>>> import numpy as np
>>> np.set_printoptions(precision=2, suppress=True, linewidth=140)
>>> mat = np.load("layer14.npy")
>>> mat
array([[ 42,   0,   2,  -3,   3],
       [  0, -43,  -3,   1,   0],
       [ -3,  -3,  18,   0,   1],
       [  0,   0,  -1,  22,   0],
       [  0,  -3,   2,  -3,  21]])
>>> print(np.allclose(mat, mat.T))
False
>>> assert mat == mat.T
Traceback (most recent call last):
  File "<python-input-5>", line 1, in <module>
    assert mat == mat.T
           ^^^^^^^^^^^^
ValueError: The truth value of an array with more than one element is ambiguous. Use a.any() or a.all()
>>> np.trace(mat)
np.int64(60)
>>> np.allclose(mat @ mat.T, mat.T @ mat)
False
>>> mat @ mat
array([[1758,  -15,  129, -201,  191],
       [   9, 1858,   74,  -21,   -3],
       [-180,   72,  329,    3,   30],
       [   3,    3,  -40,  484,   -1],
       [  -6,   60,   90, -132,  443]])
>>> (mat - mat.T) / 2
array([[ 0. ,  0. ,  2.5, -1.5,  1.5],
       [ 0. ,  0. ,  0. ,  0.5,  1.5],
       [-2.5,  0. ,  0. ,  0.5, -0.5],
       [ 1.5, -0.5, -0.5,  0. ,  1.5],
       [-1.5, -1.5,  0.5, -1.5,  0. ]])
>>> blk = np.stack([mat, 5 * mat, mat[::-1]])
>>> blk.shape
(3, 5, 5)
>>> blk.sum(axis=0)
array([[ 252,   -3,   14,  -21,   39],
       [   0, -258,  -19,   28,    0],
       [ -21,  -21,  126,    0,    7],
       [   0,  -43,   -9,  133,    0],
       [  42,  -18,   14,  -21,  129]])
>>> print(np.einsum("bij,cij->bc", blk, blk))
[[  4936  24680    545]
 [ 24680 123400   2725]
 [   545   2725   4936]]
>>> np.linalg.matrix_rank(blk)
array([5, 5, 5])
>>> rng = np.random.default_rng(884)
>>> other = mat + rng.integers(-2, 3, (5, 2)) @ rng.integers(-2, 3, (2, 5))
>>> other
array([[ 42,   0,   2,  -3,   3],
       [  3, -43,  -3,  -2,  -2],
       [ -5,   1,  26,  -2,   1],
       [ -2,   1,   1,  23,   1],
       [ -1,  -1,   6,  -4,  21]])
>>> other - mat
array([[ 0,  0,  0,  0,  0],
       [ 3,  0,  0, -3, -2],
       [-2,  4,  8, -2,  0],
       [-2,  1,  2,  1,  1],
       [-1,  2,  4, -1,  0]])
>>> np.linalg.matrix_rank(other - mat, tol=1e-8)
np.int64(2)
>>> np.round(np.linalg.svd(other - mat, compute_uv=False), 2) + 0
array([10.76,  5.21,  0.  ,  0.  ,  0.  ])
>>> sv = 10 * 0.5 ** np.arange(4)
>>> Q, _ = np.linalg.qr(np.array([[-0.5, 1.2, -0.8, -0.7],
...     [0.3, -0.6, 0.0, 0.3],
...     [1.1, 0.1, -0.7, 0.3],
...     [0.1, -0.4, 1.1, -0.8]]))
>>> data = rng.normal(size=(21, 4)) * sv @ Q
>>> print(data)
[[  1.74  -0.69  -2.16  -1.95]
 [ -0.46   6.33  -3.24  11.05]
 [  1.14   2.75   1.38  -3.3 ]
 [  3.67  -4.53  -3.     5.  ]
 [ -3.62   2.     3.11  -4.05]
 [  1.01  -2.09  -4.66   8.79]
 [-14.02  23.85   2.22  11.3 ]
 [  6.68  -1.78   0.36  -2.06]
 [  5.68 -13.58  -2.22  -6.08]
 [ -1.32  15.96   0.46  13.32]
 [ -5.34  13.94   4.8    2.84]
 [ -6.3    7.96  -0.16   7.09]
 [ -9.19  16.16   1.31   5.1 ]
 [  1.43  -8.11  -2.28  -2.87]
 [  0.56  -3.73   1.19  -3.94]
 [ -6.75  11.09   0.3   11.13]
 [ -4.99   2.44  -0.18   1.27]
 [ -3.83   6.18  -0.41   5.49]
 [ -0.03   6.34   4.2    0.24]
 [ -0.23   6.98   0.71   4.34]
 [ -3.68   5.04   4.75  -2.17]]
>>> Ac = (data - data.mean(axis=0)) / data.std(axis=0)
>>> Ac.std(axis=0)
array([1., 1., 1., 1.])
>>> coef = np.linalg.lstsq(np.delete(Ac, 2, axis=1), Ac[:, 2])[0]
>>> print(coef)
[ 0.1   1.26 -1.  ]
>>> idx = data[:, 0] > np.median(data[:, 0])
>>> u = data[idx].mean(axis=0) - data[~idx].mean(axis=0)
>>> ((data - data.mean(axis=0)) @ u > 0).astype(int)
array([1, 0, 1, 1, 1, 1, 0, 1, 1, 0, 0, 0, 0, 1, 1, 0, 1, 0, 0, 0, 0])
>>> np.argsort(-np.abs(u).round(6), kind="stable")
array([1, 0, 3, 2])
>>> idx.astype(int)
array([1, 0, 1, 1, 0, 1, 0, 1, 1, 0, 0, 0, 0, 1, 1, 0, 0, 0, 1, 1, 0])
>>> C2 = np.cov(data, rowvar=False)
>>> np.median(data, axis=0)
array([-0.46,  5.04,  0.36,  2.84])
>>> C2.shape
(4, 4)
>>> print(round(np.corrcoef(data[:, 0], data[:, 1])[0, 1], 2))
-0.82
>>> np.linalg.eigvalsh(C2)[::-1]
array([115.89,  22.  ,   6.36,   1.05])
>>> Z = data[[6, 19]].astype(float)
>>> for _ in range(7):
...     idx = np.linalg.norm(data[:, None] - Z, axis=-1).argmin(axis=1)
...     Z = np.array([data[idx == j].mean(axis=0) for j in range(2)])
... 
>>> print(idx)
[1 0 1 1 1 1 0 1 1 0 0 0 0 1 1 0 1 0 1 0 1]
>>> print(Z)
[[-5.27 12.05  0.67  7.96]
 [ 0.8  -1.33  0.04 -0.93]]
>>> Z[1] - Z[0]
array([  6.07, -13.38,  -0.63,  -8.89])
>>> sv = 5 * 0.5 ** np.arange(3)
>>> Q, _ = np.linalg.qr(np.array([[-0.5, -0.5, -0.5], [0.1, -1.2, 1.3], [-0.3, 0.1, 1.9]]))
>>> M = rng.normal(size=(25, 3)) * sv @ Q
>>> M
array([[-2.02,  1.51, -2.72],
       [ 0.83, -0.53,  0.57],
       [ 2.75,  2.16,  3.12],
       [-1.63,  3.11, -2.98],
       [ 4.18, -2.79,  3.31],
       [ 0.97, -1.2 ,  4.02],
       [ 5.02,  3.3 ,  1.91],
       [-1.31,  2.6 ,  1.42],
       [ 1.3 ,  2.2 ,  0.29],
       [ 3.65, -1.99,  3.05],
       [ 4.88,  0.47,  3.9 ],
       [-4.53, -3.86, -4.25],
       [-1.45,  1.01, -1.33],
       [-4.84, -5.49, -4.83],
       [ 0.2 , -1.16,  0.44],
       [ 6.98, -0.22,  3.98],
       [ 4.4 , -1.11,  3.33],
       [-0.61, -1.59, -2.37],
       [-6.26,  0.72, -4.28],
       [10.04,  1.38,  5.15],
       [ 2.36,  5.53,  1.3 ],
       [-4.5 , -0.73, -2.9 ],
       [-6.09,  1.1 , -3.77],
       [-6.31, -4.21, -2.33],
       [ 5.33,  1.04,  3.88]])
>>> Ac = data - data.mean(axis=0)
>>> evecs = np.linalg.svd(Ac)[2][:1]
>>> other = Ac - Ac @ evecs.T @ evecs
>>> other.std(axis=0)
array([2.51, 1.51, 2.36, 3.72])
>>> D = np.linalg.norm(M[:, None] - M[None], axis=-1)
>>> D.mean(axis=1).argmax()
np.int64(19)
>>> D[9].round(6).argsort(kind="stable")[:4]
array([ 9,  4, 16, 10])
>>> D.shape
(25, 25)
>>> np.linalg.matrix_rank(D ** 2)
np.int64(5)
>>> np.unravel_index(D.round(6).argmax(), D.shape)
(np.int64(13), np.int64(19))
>>> print((D + 1e9 * np.eye(25)).round(6).argmin(axis=1))
[12 14  6  0  9  9  2  8  1  4 24 13  0 11  1 24  9 12 22 15  6 22 18 11 10]
>>> other = np.array([[3, 1, 1], [8, 6, 4], [4, 6, 0]])
>>> np.linalg.matrix_rank(np.vstack([M, other.T]))
np.int64(3)
>>> np.linalg.matrix_rank(M @ other)
np.int64(3)
>>> W0 = -1 * np.eye(5) + np.eye(5, k=1)
>>> print(W0)
[[-1.  1.  0.  0.  0.]
 [ 0. -1.  1.  0.  0.]
 [ 0.  0. -1.  1.  0.]
 [ 0.  0.  0. -1.  1.]
 [ 0.  0.  0.  0. -1.]]
>>> evals, evecs = np.linalg.eig(W0)
>>> print(np.prod(evals))
-1.0
>>> evals
array([-1., -1., -1., -1., -1.])
>>> np.sort(np.linalg.eigvals(W0.T))
array([-1., -1., -1., -1., -1.])
